$ python -q
>>> import numpy as np
>>> np.set_printoptions(precision=2, suppress=True, linewidth=140)
>>> W0 = np.load("x.npy")
>>> W0
array([[-1,  1,  1,  1],
       [-1, -2,  0,  2],
       [ 0, -2,  2, -2],
       [-4, -5,  1,  7]])
>>> # null space of dimension 1
>>> np.unique(W0.round(6), axis=0).shape
(4, 4)
>>> np.linalg.lstsq(W0[:-1].T, W0[-1])[2]
np.int32(3)
>>> U, s, Vt = np.linalg.svd(W0)
>>> np.argmax(s[:-1] / (s[1:] + 1e-6)) + 1
np.int64(3)
>>> B = U[:, :3] @ np.diag(s[:3]) @ Vt[:3]
>>> B.round(2) + 0
array([[-1.,  1.,  1.,  1.],
       [-1., -2.,  0.,  2.],
       [ 0., -2.,  2., -2.],
       [-4., -5.,  1.,  7.]])
>>> np.round(np.abs(W0 - B).max(), 2)
np.float64(0.0)
>>> round(np.linalg.norm(W0 - B, 2), 2), np.round(s[3], 2)
(np.float64(0.0), np.float64(0.0))
>>> B = np.array([[-2, 2], [0, 0]])
>>> Z = np.kron(B, W0)
>>> Z.shape
(8, 8)
>>> np.round(np.linalg.norm(Z, 2), 2), round(np.linalg.norm(B, 2) * np.linalg.norm(W0, 2), 2)
(np.float64(28.31), np.float64(28.31))
>>> np.linalg.matrix_rank(Z)
np.int64(3)
>>> A = np.loadtxt("block0.csv", delimiter=",")
>>> A
array([[ 0., -1., -4., -3., -1., -1., -3., -3., -1.,  2.,  3.,  0., -2.,  2.],
       [ 1.,  0.,  4., -2.,  3., -2.,  3.,  1.,  0., -1., -4., -5., -1., -2.],
       [ 4., -4.,  0.,  4., -3.,  1., -3.,  1., -1.,  6.,  6.,  3.,  1.,  3.],
       [ 3.,  2., -4.,  0.,  2.,  0.,  2., -1., -3., -6.,  5.,  5., -2.,  4.],
       [ 1., -3.,  3., -2.,  0., -4.,  0.,  4.,  4., -1.,  0., -1.,  3.,  0.],
       [ 1.,  2., -1.,  0.,  4.,  0.,  2.,  1.,  2.,  2.,  4., -3.,  3.,  4.],
       [ 3., -3.,  3., -2.,  0., -2.,  0., -2.,  3.,  4., -2., -2.,  0.,  1.],
       [ 3., -1., -1.,  1., -4., -1.,  2.,  0.,  3.,  4., -2.,  3.,  1.,  3.],
       [ 1.,  0.,  1.,  3., -4., -2., -3., -3.,  0.,  2., -2.,  2., -3., -1.],
       [-2.,  1., -6.,  6.,  1., -2., -4., -4., -2.,  0., -2.,  1., -3., -2.],
       [-3.,  4., -6., -5.,  0., -4.,  2.,  2.,  2.,  2.,  0.,  4.,  1.,  3.],
       [ 0.,  5., -3., -5.,  1.,  3.,  2., -3., -2., -1., -4.,  0.,  1., -2.],
       [ 2.,  1., -1.,  2., -3., -3.,  0., -1.,  3.,  3., -1., -1.,  0.,  0.],
       [-2.,  2., -3., -4.,  0., -4., -1., -3.,  1.,  2., -3.,  2.,  0.,  0.]])
>>> # skew, so no eigenvalue has a real part
>>> vec = np.array([4, 3, 3, -3, -4, 3, 1, 5, -5, -2, 5, 2, 5, 0])
>>> rhs = A @ vec
>>> rhs
array([-17., -21.,  43.,  47.,  13.,  13., -35.,  -4., -35., -88.,  -4.,  10., -28., -47.])
>>> np.linalg.solve(A, rhs + A[:, 13])
array([ 4.,  3.,  3., -3., -4.,  3.,  1.,  5., -5., -2.,  5.,  2.,  5.,  1.])
>>> np.round(np.linalg.solve(A, -3 * rhs), 2) + 0
array([-12.,  -9.,  -9.,   9.,  12.,  -9.,  -3., -15.,  15.,   6., -15.,  -6., -15.,   0.])
>>> np.linalg.solve(A, A[:, 0])
array([ 1.,  0., -0., -0., -0., -0.,  0.,  0.,  0.,  0., -0.,  0.,  0., -0.])
>>> rng = np.random.default_rng(53)
>>> z = rng.permutation(14)
>>> z
array([ 3, 10,  7,  4,  9,  0,  6, 12,  1,  5, 13,  8,  2, 11])
>>> B = A[z][:, z]
>>> np.diag(B)
array([0., 0., 0., 0., 0., 0., 0., 0., 0., 0., 0., 0., 0., 0.])
>>> np.trace(B)
np.float64(0.0)
>>> T = np.stack([A, -2 * A, A[::-1]])
>>> np.linalg.matrix_rank(T)
array([14, 14, 14])
>>> (T @ A.T).shape
(3, 14, 14)
>>> np.trace(A)
np.float64(0.0)
>>> np.sort(np.abs(np.linalg.eigvals(A)))
array([ 0.73,  0.73,  2.94,  2.94,  3.68,  3.68,  7.61,  7.61,  8.66,  8.66, 14.94, 14.94, 17.61, 17.61])
>>> assert A == A.T
Traceback (most recent call last):
  File "<python-input-38>", line 1, in <module>
    assert A == A.T
           ^^^^^^^^
ValueError: The truth value of an array with more than one element is ambiguous. Use a.any() or a.all()
>>> round(np.abs(np.linalg.eigvals(A)).max(), 2)
np.float64(17.61)
>>> B = A / np.sqrt((A ** 2).mean(axis=1, keepdims=True))
>>> np.linalg.matrix_rank(A - A.mean(axis=1, keepdims=True))
np.int64(13)
>>> data = np.load("a.npy")
>>> data
array([[1.  , 0.7 , 0.49, 0.34, 0.24, 0.17, 0.12, 0.08, 0.06, 0.04, 0.03, 0.02],
       [0.7 , 1.  , 0.7 , 0.49, 0.34, 0.24, 0.17, 0.12, 0.08, 0.06, 0.04, 0.03],
       [0.49, 0.7 , 1.  , 0.7 , 0.49, 0.34, 0.24, 0.17, 0.12, 0.08, 0.06, 0.04],
       [0.34, 0.49, 0.7 , 1.  , 0.7 , 0.49, 0.34, 0.24, 0.17, 0.12, 0.08, 0.06],
       [0.24, 0.34, 0.49, 0.7 , 1.  , 0.7 , 0.49, 0.34, 0.24, 0.17, 0.12, 0.08],
       [0.17, 0.24, 0.34, 0.49, 0.7 , 1.  , 0.7 , 0.49, 0.34, 0.24, 0.17, 0.12],
       [0.12, 0.17, 0.24, 0.34, 0.49, 0.7 , 1.  , 0.7 , 0.49, 0.34, 0.24, 0.17],
       [0.08, 0.12, 0.17, 0.24, 0.34, 0.49, 0.7 , 1.  , 0.7 , 0.49, 0.34, 0.24],
       [0.06, 0.08, 0.12, 0.17, 0.24, 0.34, 0.49, 0.7 , 1.  , 0.7 , 0.49, 0.34],
       [0.04, 0.06, 0.08, 0.12, 0.17, 0.24, 0.34, 0.49, 0.7 , 1.  , 0.7 , 0.49],
       [0.03, 0.04, 0.06, 0.08, 0.12, 0.17, 0.24, 0.34, 0.49, 0.7 , 1.  , 0.7 ],
       [0.02, 0.03, 0.04, 0.06, 0.08, 0.12, 0.17, 0.24, 0.34, 0.49, 0.7 , 1.  ]])
>>> # equal to its transpose
>>> theta = np.radians(15)
>>> r_ = np.eye(12)
>>> r_[9, 9] = r_[0, 0] = np.cos(theta)
>>> r_[9, 0], r_[0, 9] = -np.sin(theta), np.sin(theta)
>>> r_
array([[ 0.97,  0.  ,  0.  ,  0.  ,  0.  ,  0.  ,  0.  ,  0.  ,  0.  ,  0.26,  0.  ,  0.  ],
       [ 0.  ,  1.  ,  0.  ,  0.  ,  0.  ,  0.  ,  0.  ,  0.  ,  0.  ,  0.  ,  0.  ,  0.  ],
       [ 0.  ,  0.  ,  1.  ,  0.  ,  0.  ,  0.  ,  0.  ,  0.  ,  0.  ,  0.  ,  0.  ,  0.  ],
       [ 0.  ,  0.  ,  0.  ,  1.  ,  0.  ,  0.  ,  0.  ,  0.  ,  0.  ,  0.  ,  0.  ,  0.  ],
       [ 0.  ,  0.  ,  0.  ,  0.  ,  1.  ,  0.  ,  0.  ,  0.  ,  0.  ,  0.  ,  0.  ,  0.  ],
       [ 0.  ,  0.  ,  0.  ,  0.  ,  0.  ,  1.  ,  0.  ,  0.  ,  0.  ,  0.  ,  0.  ,  0.  ],
       [ 0.  ,  0.  ,  0.  ,  0.  ,  0.  ,  0.  ,  1.  ,  0.  ,  0.  ,  0.  ,  0.  ,  0.  ],
       [ 0.  ,  0.  ,  0.  ,  0.  ,  0.  ,  0.  ,  0.  ,  1.  ,  0.  ,  0.  ,  0.  ,  0.  ],
       [ 0.  ,  0.  ,  0.  ,  0.  ,  0.  ,  0.  ,  0.  ,  0.  ,  1.  ,  0.  ,  0.  ,  0.  ],
       [-0.26,  0.  ,  0.  ,  0.  ,  0.  ,  0.  ,  0.  ,  0.  ,  0.  ,  0.97,  0.  ,  0.  ],
       [ 0.  ,  0.  ,  0.  ,  0.  ,  0.  ,  0.  ,  0.  ,  0.  ,  0.  ,  0.  ,  1.  ,  0.  ],
       [ 0.  ,  0.  ,  0.  ,  0.  ,  0.  ,  0.  ,  0.  ,  0.  ,  0.  ,  0.  ,  0.  ,  1.  ]])
>>> B = data @ r_.T
>>> np.allclose(np.linalg.norm(data, axis=1), np.linalg.norm(B, axis=1))
True
>>> np.linalg.svd(data, compute_uv=False), np.linalg.svd(B, compute_uv=False)
(array([4.51, 2.65, 1.49, 0.91, 0.61, 0.44, 0.33, 0.26, 0.23, 0.21, 0.18, 0.18]), array([4.51, 2.65, 1.49, 0.91, 0.61, 0.44, 0.33, 0.26, 0.23, 0.21, 0.18, 0.18]))
>>> np.allclose(data @ data.T, B @ B.T)
True
>>> np.abs(B - data).max(axis=0)
array([0.26, 0.  , 0.  , 0.  , 0.  , 0.  , 0.  , 0.  , 0.  , 0.26, 0.  , 0.  ])
>>> (np.linalg.matrix_power((r_ != 0) + (r_.T != 0) + np.eye(12), 12) > 0).astype(int)
array([[1, 0, 0, 0, 0, 0, 0, 0, 0, 1, 0, 0],
       [0, 1, 0, 0, 0, 0, 0, 0, 0, 0, 0, 0],
       [0, 0, 1, 0, 0, 0, 0, 0, 0, 0, 0, 0],
       [0, 0, 0, 1, 0, 0, 0, 0, 0, 0, 0, 0],
       [0, 0, 0, 0, 1, 0, 0, 0, 0, 0, 0, 0],
       [0, 0, 0, 0, 0, 1, 0, 0, 0, 0, 0, 0],
       [0, 0, 0, 0, 0, 0, 1, 0, 0, 0, 0, 0],
       [0, 0, 0, 0, 0, 0, 0, 1, 0, 0, 0, 0],
       [0, 0, 0, 0, 0, 0, 0, 0, 1, 0, 0, 0],
       [1, 0, 0, 0, 0, 0, 0, 0, 0, 1, 0, 0],
       [0, 0, 0, 0, 0, 0, 0, 0, 0, 0, 1, 0],
       [0, 0, 0, 0, 0, 0, 0, 0, 0, 0, 0, 1]])
>>> np.sort(np.linalg.eigvals(r_).real)
array([0.97, 0.97, 1.  , 1.  , 1.  , 1.  , 1.  , 1.  , 1.  , 1.  , 1.  , 1.  ])
>>> L = np.linalg.cholesky(data)
>>> L
array([[1.  , 0.  , 0.  , 0.  , 0.  , 0.  , 0.  , 0.  , 0.  , 0.  , 0.  , 0.  ],
       [0.7 , 0.71, 0.  , 0.  , 0.  , 0.  , 0.  , 0.  , 0.  , 0.  , 0.  , 0.  ],
       [0.49, 0.5 , 0.71, 0.  , 0.  , 0.  , 0.  , 0.  , 0.  , 0.  , 0.  , 0.  ],
       [0.34, 0.35, 0.5 , 0.71, 0.  , 0.  , 0.  , 0.  , 0.  , 0.  , 0.  , 0.  ],
       [0.24, 0.24, 0.35, 0.5 , 0.71, 0.  , 0.  , 0.  , 0.  , 0.  , 0.  , 0.  ],
       [0.17, 0.17, 0.24, 0.35, 0.5 , 0.71, 0.  , 0.  , 0.  , 0.  , 0.  , 0.  ],
       [0.12, 0.12, 0.17, 0.24, 0.35, 0.5 , 0.71, 0.  , 0.  , 0.  , 0.  , 0.  ],
       [0.08, 0.09, 0.12, 0.17, 0.24, 0.35, 0.5 , 0.71, 0.  , 0.  , 0.  , 0.  ],
       [0.06, 0.05, 0.09, 0.12, 0.17, 0.24, 0.35, 0.5 , 0.71, 0.  , 0.  , 0.  ],
       [0.04, 0.04, 0.05, 0.09, 0.12, 0.17, 0.24, 0.35, 0.5 , 0.71, 0.  , 0.  ],
       [0.03, 0.03, 0.04, 0.05, 0.09, 0.12, 0.17, 0.24, 0.35, 0.5 , 0.71, 0.  ],
       [0.02, 0.02, 0.03, 0.04, 0.05, 0.09, 0.12, 0.17, 0.24, 0.35, 0.5 , 0.71]])
>>> np.diag(L) ** 2
array([1.  , 0.51, 0.51, 0.51, 0.51, 0.51, 0.51, 0.51, 0.51, 0.51, 0.51, 0.51])
>>> round(float(np.prod(np.diag(L)) ** 2), 2), np.round(np.linalg.det(data), 2)
(0.0, np.float64(0.0))
>>> w, V = np.linalg.eigh(data)
>>> np.abs(V[:, -1])
array([0.19, 0.24, 0.28, 0.31, 0.33, 0.35, 0.35, 0.33, 0.31, 0.28, 0.24, 0.19])
>>> w
array([0.18, 0.18, 0.21, 0.23, 0.26, 0.33, 0.44, 0.61, 0.91, 1.49, 2.65, 4.51])
>>> (w > 1e-8).sum(), (w < -1e-8).sum()
(np.int64(12), np.int64(0))
>>> V @ np.diag(w) @ V.T
array([[1.  , 0.7 , 0.49, 0.34, 0.24, 0.17, 0.12, 0.08, 0.06, 0.04, 0.03, 0.02],
       [0.7 , 1.  , 0.7 , 0.49, 0.34, 0.24, 0.17, 0.12, 0.08, 0.06, 0.04, 0.03],
       [0.49, 0.7 , 1.  , 0.7 , 0.49, 0.34, 0.24, 0.17, 0.12, 0.08, 0.06, 0.04],
       [0.34, 0.49, 0.7 , 1.  , 0.7 , 0.49, 0.34, 0.24, 0.17, 0.12, 0.08, 0.06],
       [0.24, 0.34, 0.49, 0.7 , 1.  , 0.7 , 0.49, 0.34, 0.24, 0.17, 0.12, 0.08],
       [0.17, 0.24, 0.34, 0.49, 0.7 , 1.  , 0.7 , 0.49, 0.34, 0.24, 0.17, 0.12],
       [0.12, 0.17, 0.24, 0.34, 0.49, 0.7 , 1.  , 0.7 , 0.49, 0.34, 0.24, 0.17],
       [0.08, 0.12, 0.17, 0.24, 0.34, 0.49, 0.7 , 1.  , 0.7 , 0.49, 0.34, 0.24],
       [0.06, 0.08, 0.12, 0.17, 0.24, 0.34, 0.49, 0.7 , 1.  , 0.7 , 0.49, 0.34],
       [0.04, 0.06, 0.08, 0.12, 0.17, 0.24, 0.34, 0.49, 0.7 , 1.  , 0.7 , 0.49],
       [0.03, 0.04, 0.06, 0.08, 0.12, 0.17, 0.24, 0.34, 0.49, 0.7 , 1.  , 0.7 ],
       [0.02, 0.03, 0.04, 0.06, 0.08, 0.12, 0.17, 0.24, 0.34, 0.49, 0.7 , 1.  ]])
